>>> import numpy as np
>>> np.set_printoptions(precision=3, suppress=True, linewidth=120, legacy="1.25")
>>> def tidy(a):
...     return np.round(a, 3) + 0
... 
>>> arr = np.load("case15.npy")
>>> arr
array([[ 6,  5, -1],
       [ 5,  6, -4],
       [-1, -4,  6]])
>>> # symmetric, so the eigenvalues are real
>>> x = np.array([5, -2, 0])
>>> h1 = np.maximum(arr @ x, 0)
>>> np.flatnonzero(h1 > 1e-9)
array([0, 1, 2])
>>> np.maximum(arr @ (3 * x), 0)
array([60, 39,  9])
>>> arr * (h1 > 1e-9)[:, None]
array([[ 6,  5, -1],
       [ 5,  6, -4],
       [-1, -4,  6]])
>>> tidy(np.tanh(arr @ x))
array([1.   , 1.   , 0.995])
>>> x = np.ones(3)
>>> for _ in range(4):
...     x = arr @ x
...     x /= np.linalg.norm(x)
...     print(round(x @ arr @ x, 3))
... 
10.16
12.32
12.817
12.898
>>> tidy(np.linalg.eigvalsh(arr)[-1])
12.913
>>> evals, vecs = np.linalg.eigh(arr)
>>> x = np.array([1, 0, 5])
>>> x @ arr @ x
146
>>> tidy(x @ arr @ x / (x @ x)), tidy(evals[0]), tidy(evals[-1])
(5.615, 0.062, 12.913)
>>> f, v = arr[1], arr[0]
>>> f @ f
77
>>> f @ v
64
>>> pr = (f @ v) / (f @ f) * f
>>> tidy(np.linalg.norm(f + v) ** 2 + np.linalg.norm(f - v) ** 2)
278.0
>>> np.linalg.matrix_rank(np.outer(f, v))
1
>>> tidy(v - pr)
array([1.844, 0.013, 2.325])
>>> feats = np.array([[0.0, 0.0, 3.0, 1.0],
...     [0.0, 0.0, 0.0, 1.0],
...     [3.0, 0.0, 0.0, 0.0],
...     [1.0, 1.0, 0.0, 0.0]])
>>> tidy(np.linalg.det(feats[::-1]))
9.0
>>> print(np.einsum("ii->", feats))
0.0
>>> rng = np.random.default_rng(987924)
>>> z = rng.permutation(4)
>>> z
array([0, 1, 3, 2])
>>> other = feats[z][:, z]
>>> print(other)
[[0. 0. 1. 3.]
 [0. 0. 1. 0.]
 [1. 1. 0. 0.]
 [3. 0. 0. 0.]]
>>> other = np.array([[-1.1], [-2.1], [-0.8]])
>>> W2 = np.array([[0.6, -0.4, -0.6, 0.0, 0.1]])
>>> A = other @ W2
>>> tidy(A)
array([[-0.66,  0.44,  0.66,  0.  , -0.11],
       [-1.26,  0.84,  1.26,  0.  , -0.21],
       [-0.48,  0.32,  0.48,  0.  , -0.08]])
>>> np.allclose(A[:-1].T @ np.linalg.lstsq(A[:-1].T, A[-1])[0], A[-1])
True
>>> print(tidy(A @ np.linalg.pinv(A) @ A))
[[-0.66  0.44  0.66  0.   -0.11]
 [-1.26  0.84  1.26  0.   -0.21]
 [-0.48  0.32  0.48  0.   -0.08]]
>>> tidy(np.trace(np.linalg.pinv(A) @ A))
1.0
>>> print([round(float(x), 3) for x in np.linalg.svd(A, compute_uv=False)[:3]])
[2.36, 0.0, 0.0]
>>> np.argsort(-np.linalg.norm(A, axis=0).round(6), kind="stable")[:3]
array([0, 2, 1])
>>> r = np.linalg.matrix_rank(A)
>>> r
1
>>> null = np.linalg.svd(A)[2][r:].T
>>> print(np.linalg.matrix_rank(A.T @ A), np.linalg.matrix_rank(A @ A.T))
1 1
>>> [int(np.linalg.matrix_rank(np.delete(A, i, axis=0))) for i in range(3)]
[1, 1, 1]
>>> np.allclose(A @ null, 0)
True
